$ ipython --no-banner

In [1]: import numpy as np

In [2]: import numpy.linalg as la

In [3]: np.set_printoptions(suppress=True, linewidth=160)

In [4]: J = np.loadtxt("arr.csv", delimiter=",")

In [5]: print(J)
[[  1.19    1.293   1.162  -6.513  10.895]
 [ -4.757   1.301   1.12  -22.902   1.948]
 [  2.01    0.607   0.24   -4.801   6.504]
 [  0.964   1.641  -0.49   -7.638  -1.012]
 [ -8.634   2.006   0.056  -3.758   0.506]
 [  2.13   -2.389  -2.065   3.248   7.369]
 [  7.397  -4.672   0.644  -4.836  -3.588]
 [  1.979  -5.122  -2.441  13.844   8.67 ]
 [  1.954   1.829   0.627  16.146  19.531]
 [  2.878   0.089  -0.652 -16.762  15.718]
 [  0.518   1.064   0.829   2.848   4.803]
 [ 13.485   2.498   0.584   5.858  17.869]
 [ -4.486  -2.486  -1.048  -6.636  -4.878]
 [  9.842  -0.791   1.226  -2.351  -2.79 ]
 [ 11.135  -4.852   0.484  -7.094  -2.884]
 [ -7.231   2.369   0.422  34.906 -23.632]
 [ -4.747  -1.175  -1.122  22.036  -4.796]
 [  7.842  -0.248   0.198 -13.602  19.688]
 [ -8.106   1.127  -0.938  -9.199  -3.564]
 [  5.808  -0.178   2.417  14.066 -17.819]
 [ -2.594  -5.297  -0.14    4.213  13.351]
 [  1.771   2.267   2.174   7.085   0.029]
 [  8.188  -1.161   2.752 -23.317 -18.785]]

In [6]: Xc = J - J.mean(axis=0)

In [7]: U, sv, Vh = la.svd(Xc, full_matrices=False)

In [8]: print(sv.round(3))
[68.512 52.957 28.198 12.002  4.002]

In [9]: print(np.round(Xc.mean(axis=0), 3) + 0)
[0. 0. 0. 0. 0.]

In [10]: print(np.abs(Vh[0]).argmax())
3

In [11]: print(np.round(Vh[0] * np.sign(Vh[0, np.abs(Vh[0]).argmax()]), 3))
[-0.123  0.011 -0.005  0.91  -0.395]

In [12]: print(np.round(sv ** 2 / (sv ** 2).sum(), 3))
[0.555 0.332 0.094 0.017 0.002]

In [13]: print(np.round(np.abs(Vh[-1]), 3))
[0.11  0.267 0.956 0.015 0.05 ]

In [14]: print(np.abs(U[:, 0]).argmax())
15

In [15]: data = np.loadtxt("data.csv", delimiter=",")

In [16]: print(data.round(3))
[[ 0.735 -0.441 -0.441 -0.265]
 [-0.441  0.265 -0.735 -0.441]
 [-0.441 -0.735  0.265 -0.441]
 [-0.265 -0.441 -0.441  0.735]]

In [17]: proj = np.triu(np.array([[2, 2, 1, 0], [-2, 2, -2, 0], [-2, 0, -1, 2], [2, 1, 0, 0]]), 1) + np.eye(4)

In [18]: A2 = proj @ data @ la.inv(proj)

In [19]: print(np.round(np.poly(A2), 3) + 0)
[ 1. -2.  0.  2. -1.]

In [20]: print(round(la.det(A2), 3))
-1.0

In [21]: print(A2.round(3) + 0)
[[-0.588  0.529  0.    -1.588]
 [ 0.441  0.853  0.     0.441]
 [-0.971  0.324  1.    -0.971]
 [-0.265  0.088  0.     0.735]]

In [22]: x0 = np.array([0, 3, 2, 2])

In [23]: h = np.maximum(data @ x0, 0)

In [24]: print(h)
[0. 0. 0. 0.]

In [25]: print(data.T @ h)
[0. 0. 0. 0.]

In [26]: print(np.round(data.reshape(2, -1), 3))
[[ 0.735 -0.441 -0.441 -0.265 -0.441  0.265 -0.735 -0.441]
 [-0.441 -0.735  0.265 -0.441 -0.265 -0.441 -0.441  0.735]]

In [27]: print(np.round(data.ravel(order="F"), 3))
[ 0.735 -0.441 -0.441 -0.265 -0.441  0.265 -0.735 -0.441 -0.441 -0.735  0.265 -0.441 -0.265 -0.441 -0.441  0.735]

In [28]: print(np.round(data.reshape(-1, 2), 3))
[[ 0.735 -0.441]
 [-0.441 -0.265]
 [-0.441  0.265]
 [-0.735 -0.441]
 [-0.441 -0.735]
 [ 0.265 -0.441]
 [-0.265 -0.441]
 [-0.441  0.735]]

In [29]: t3 = data.reshape(4, 2, -1)

In [30]: print(t3[:, 0].round(3))
[[ 0.735 -0.441]
 [-0.441  0.265]
 [-0.441 -0.735]
 [-0.265 -0.441]]

In [31]: print(np.einsum("ihd,jhd->hij", t3, t3).shape)
(2, 4, 4)

In [32]: print(np.round(la.det(data.T), 3))
-1.0

In [33]: print(np.round(la.eigvals(data).sum().real, 3))
2.0

In [34]: print(np.einsum("ii->", data))
2.0

In [35]: print(np.round(np.poly(data), 3) + 0)
[ 1. -2.  0.  2. -1.]

In [36]: print(np.round(np.kron(np.eye(2, dtype=int), data), 3))
[[ 0.735 -0.441 -0.441 -0.265  0.    -0.    -0.    -0.   ]
 [-0.441  0.265 -0.735 -0.441 -0.     0.    -0.    -0.   ]
 [-0.441 -0.735  0.265 -0.441 -0.    -0.     0.    -0.   ]
 [-0.265 -0.441 -0.441  0.735 -0.    -0.    -0.     0.   ]
 [ 0.    -0.    -0.    -0.     0.735 -0.441 -0.441 -0.265]
 [-0.     0.    -0.    -0.    -0.441  0.265 -0.735 -0.441]
 [-0.    -0.     0.    -0.    -0.441 -0.735  0.265 -0.441]
 [-0.    -0.    -0.     0.    -0.265 -0.441 -0.441  0.735]]

In [37]: x0 = np.array([1, 3, 0, 3])

In [38]: print(np.round(np.abs(la.eigvals(data)), 3))
[1. 1. 1. 1.]

In [39]: print(np.round(data.T @ (data @ x0), 3) + 0)
[1. 3. 0. 3.]

In [40]: print(np.round(np.sort(np.abs(np.degrees(np.angle(la.eigvals(data))))), 3))
[  0.   0.   0. 180.]

In [41]: print(np.round(la.inv(data), 3))
[[ 0.735 -0.441 -0.441 -0.265]
 [-0.441  0.265 -0.735 -0.441]
 [-0.441 -0.735  0.265 -0.441]
 [-0.265 -0.441 -0.441  0.735]]

In [42]: m1 = np.load("mat.npy")

In [43]: print(m1)
[[ 0 -1 -3 -2  2  1]
 [ 0  2  2 -3  2  3]
 [ 0  0 -3  1  3  3]
 [ 0  0  0  3  2 -2]
 [ 0  0  0  0 -3  3]
 [ 0  0  0  0  0 -3]]

In [44]: print(np.trace(m1))
-4

In [45]: la.determinant(m1)
AttributeError: module 'numpy.linalg' has no attribute 'determinant'


In [46]: print(round(float(la.det(m1)), 3))
0.0

In [47]: mat = np.loadtxt("dump.csv", delimiter=",")

In [48]: print(mat)
[[ 0. -1.  0.  2.  2.  1.]
 [ 1.  0. -1.  0.  2.  2.]
 [ 2.  1.  0. -1.  0.  2.]
 [ 2.  2.  1.  0. -1.  0.]
 [ 0.  2.  2.  1.  0. -1.]
 [-1.  0.  2.  2.  1.  0.]]

In [49]: def softmax(z):
    ...:     e = np.exp(z - z.max(axis=-1, keepdims=True))
    ...:     return e / e.sum(axis=-1, keepdims=True)
    ...: 

In [50]: print(np.round(softmax(10 * mat[4]), 3) + 0)
[0.  0.5 0.5 0.  0.  0. ]

In [51]: S = mat @ mat.T / np.sqrt(6)

In [52]: print(softmax(S).round(6).argmax(axis=1))
[0 1 2 3 4 5]
